% ipython --no-banner

In [1]: import numpy as np

In [2]: from numpy import linalg as LA

In [3]: np.set_printoptions(precision=2, suppress=True, linewidth=120, floatmode="fixed")

In [4]: arr = np.load("a.npy")

In [5]: arr
Out[5]: 
array([[  3,  28,   3, -18,  -2,  -6,  13,  10,  10],
       [ 24,  -4,  30,  -3, -28,  -6,  20, -16,  20],
       [-15,  19, -20,  -4,  16,  -1,  -7,  14,  -7],
       [ -3,   5,  11,  -6,   2, -11,  -9,  -6, -14],
       [ 24, -12,  -7,  41, -42,   6,  30, -20,  53]])

In [6]: # rank 4

In [7]: [round(float(x), 2) for x in LA.svd(arr, compute_uv=False)[:3]]
Out[7]: [105.4, 49.2, 41.48]

In [8]: round(float(LA.norm(arr, 2) / LA.norm(arr)), 2)
Out[8]: 0.85

In [9]: LA.matrix_rank(arr, rtol=0.1)
Out[9]: np.int64(4)

In [10]: U, sv, vt = LA.svd(arr)

In [11]: sv.round(2) + 0
Out[11]: array([105.40,  49.20,  41.48,  14.24,   0.00])

In [12]: np.argmax(sv[:-1] / (sv[1:] + 1e-6)) + 1
Out[12]: np.int64(4)

In [13]: other = U[:, :4] @ np.diag(sv[:4]) @ vt[:4]

In [14]: LA.matrix_rank(arr, rtol=0.05)
Out[14]: np.int64(4)

In [15]: round(LA.norm(arr - other) / LA.norm(arr), 2)
Out[15]: np.float64(0.0)

In [16]: other
Out[16]: 
array([[  3.00,  28.00,   3.00, -18.00,  -2.00,  -6.00,  13.00,  10.00,  10.00],
       [ 24.00,  -4.00,  30.00,  -3.00, -28.00,  -6.00,  20.00, -16.00,  20.00],
       [-15.00,  19.00, -20.00,  -4.00,  16.00,  -1.00,  -7.00,  14.00,  -7.00],
       [ -3.00,   5.00,  11.00,  -6.00,   2.00, -11.00,  -9.00,  -6.00, -14.00],
       [ 24.00, -12.00,  -7.00,  41.00, -42.00,   6.00,  30.00, -20.00,  53.00]])

In [17]: [round(float(x), 2) for x in LA.svd(other, compute_uv=False)[:3]]
Out[17]: [105.4, 49.2, 41.48]

In [18]: LA.matrix_rank(other, rtol=0.1)
Out[18]: np.int64(4)

In [19]: LA.cond(other) > 100
Out[19]: np.True_

In [20]: rng = np.random.default_rng(77106)

In [21]: A = (rng.random((4, 4)) < 0.3) + np.eye(4)

In [22]: A /= A.sum(axis=1, keepdims=True)

In [23]: A
Out[23]: 
array([[0.33, 0.00, 0.33, 0.33],
       [0.50, 0.50, 0.00, 0.00],
       [0.50, 0.00, 0.50, 0.00],
       [0.00, 0.00, 0.50, 0.50]])

In [24]: # row-stochastic, so 1 is an eigenvalue

In [25]: labels = rng.permutation(4)

In [26]: other = A[:, labels] * rng.choice([-1, 1], 4)

In [27]: other
Out[27]: 
array([[-0.33,  0.00,  0.33, -0.33],
       [-0.50,  0.50,  0.00, -0.00],
       [-0.50,  0.00,  0.00, -0.50],
       [-0.00,  0.00,  0.50, -0.50]])

In [28]: U, _, vt = LA.svd(A.T @ other)

In [29]: np.round(U @ vt, 2) + 0
Out[29]: 
array([[-1.00,  0.00,  0.00,  0.00],
       [ 0.00,  1.00,  0.00,  0.00],
       [ 0.00,  0.00,  0.00, -1.00],
       [ 0.00,  0.00,  1.00,  0.00]])

In [30]: np.round(LA.lstsq(A, other)[0], 2) + 0
Out[30]: 
array([[-1.00,  0.00,  0.00,  0.00],
       [ 0.00,  1.00,  0.00,  0.00],
       [ 0.00,  0.00,  0.00, -1.00],
       [ 0.00,  0.00,  1.00,  0.00]])

In [31]: q = other.astype(float).copy()

In [32]: for j in range(4):
    ...:     q[:, j] -= q[:, :j] @ (q[:, :j].T @ q[:, j])
    ...:     q[:, j] /= LA.norm(q[:, j])
    ...: 

In [33]: np.round(q.T @ other, 2) + 0
Out[33]: 
array([[ 0.78, -0.32, -0.14,  0.46],
       [ 0.00,  0.38, -0.12,  0.38],
       [ 0.00,  0.00,  0.57, -0.44],
       [ 0.00,  0.00,  0.00,  0.24]])

In [34]: data = np.loadtxt("sample16.csv", delimiter=",")

In [35]: data
Out[35]: 
array([[ 1.00,  0.10, -1.00,  1.50,  0.30,  1.60, -0.30,  0.30, -2.30,  0.50,  0.60],
       [ 0.42,  0.92, -1.44,  0.29, -2.47, -0.49,  0.14,  0.29, -0.96,  1.68,  0.24],
       [-0.10,  0.30, -1.00,  1.90, -1.00, -0.10, -0.60,  0.00,  0.90, -0.60,  1.20],
       [ 0.40,  0.90, -1.40,  0.20, -2.40, -0.50,  0.20,  0.30, -1.00,  1.60,  0.20],
       [-1.50, -0.70, -0.90,  2.10, -0.80,  0.90, -2.80,  0.20,  0.90,  1.20, -1.40]])

In [36]: U, sv, vt = LA.svd(data)

In [37]: np.argmax(sv[:-1] / (sv[1:] + 1e-6)) + 1
Out[37]: np.int64(4)

In [38]: sv
Out[38]: array([5.65, 4.51, 3.29, 2.49, 0.05])

In [39]: other = U[:, :4] @ np.diag(sv[:4]) @ vt[:4]

In [40]: other.round(2) + 0
Out[40]: 
array([[ 1.00,  0.10, -1.00,  1.50,  0.30,  1.60, -0.30,  0.30, -2.30,  0.50,  0.60],
       [ 0.40,  0.92, -1.45,  0.29, -2.48, -0.49,  0.14,  0.30, -0.97,  1.66,  0.23],
       [-0.10,  0.30, -1.00,  1.90, -1.00, -0.10, -0.60,  0.00,  0.90, -0.60,  1.20],
       [ 0.42,  0.90, -1.39,  0.20, -2.39, -0.50,  0.20,  0.29, -0.99,  1.62,  0.21],
       [-1.50, -0.70, -0.90,  2.10, -0.80,  0.90, -2.80,  0.20,  0.90,  1.20, -1.40]])

In [41]: LA.matrix_rank(data, rtol=0.05)
Out[41]: np.int64(4)

In [42]: np.round(np.abs(data - other).max(), 2)
Out[42]: np.float64(0.02)

In [43]: rank = LA.matrix_rank(other)

In [44]: rank
Out[44]: np.int64(4)

In [45]: ns = LA.svd(other)[2][rank:].T

In [46]: [int(LA.matrix_rank(other[:, :j + 1])) for j in range(11)]
Out[46]: [1, 2, 3, 4, 4, 4, 4, 4, 4, 4, 4]

In [47]: [int(LA.matrix_rank(other[:i])) for i in range(1, len(other) + 1)]
Out[47]: [1, 2, 3, 4, 4]

In [48]: LA.matrix_rank(other.T @ other), LA.matrix_rank(other @ other.T)
Out[48]: (np.int64(4), np.int64(4))

In [49]: ns.shape
Out[49]: (11, 7)

In [50]: np.allclose(other @ ns, 0)
Out[50]: True

In [51]: LA.matrix_rank(data, rtol=0.1)
Out[51]: np.int64(4)

In [52]: [round(float(x), 2) for x in LA.svd(data, compute_uv=False)[:3]]
Out[52]: [5.65, 4.51, 3.29]

In [53]: np.round(LA.norm(data, 2) / LA.norm(data), 2)
Out[53]: np.float64(0.68)

In [54]: np.argsort(-LA.norm(data, axis=0).round(6), kind="stable")[:3]
Out[54]: array([4, 3, 8])
